$ python -q
>>> import numpy as np
>>> np.set_printoptions(suppress=True, linewidth=140)
>>> feats = np.loadtxt("case8.csv", delimiter=",")
>>> feats
array([[0.1, 0.3],
       [0.3, 0.9]])
>>> # rows and columns are dependent
>>> left, sig, Vt = np.linalg.svd(feats)
>>> vecs = Vt[:(sig > 1e-8).sum()]
>>> rng = np.random.default_rng(195)
>>> vec = feats[0] + -2 * feats[1] + rng.integers(2) * np.eye(2)[1]
>>> vec
array([-0.5, -1.5])
>>> np.linalg.matrix_rank(np.vstack([feats, vec]))
np.int64(1)
>>> np.round(np.diag(vecs.T @ vecs), 2)
array([0.1, 0.9])
>>> round(np.linalg.norm(vec - vecs.T @ vecs @ vec), 2)
np.float64(0.0)
>>> np.round(vecs.T @ vecs, 2)
array([[0.1, 0.3],
       [0.3, 0.9]])
>>> np.linalg.lstsq(feats[:-1].T, feats[-1])[2]
np.int32(1)
>>> np.allclose(feats[:-1].T @ np.linalg.lstsq(feats[:-1].T, feats[-1])[0], feats[-1])
True
>>> np.round(feats @ np.linalg.pinv(feats) @ feats, 2)
array([[0.1, 0.3],
       [0.3, 0.9]])
>>> print(round(float(np.trace(np.linalg.pinv(feats) @ feats)), 2))
1.0
>>> left, sig, Vt = np.linalg.svd(feats)
>>> sig.round(2) + 0
array([1., 0.])
>>> A2 = left[:, :1] @ np.diag(sig[:1]) @ Vt[:1]
>>> print(round(np.linalg.norm(feats - A2, 2), 2), round(float(sig[1]), 2))
0.0 0.0
>>> A2.round(2)
array([[0.1, 0.3],
       [0.3, 0.9]])
>>> np.linalg.matrix_rank(feats, rtol=0.05)
np.int64(1)
>>> print(np.round(np.linalg.norm(feats - A2) / np.linalg.norm(feats), 2))
0.0
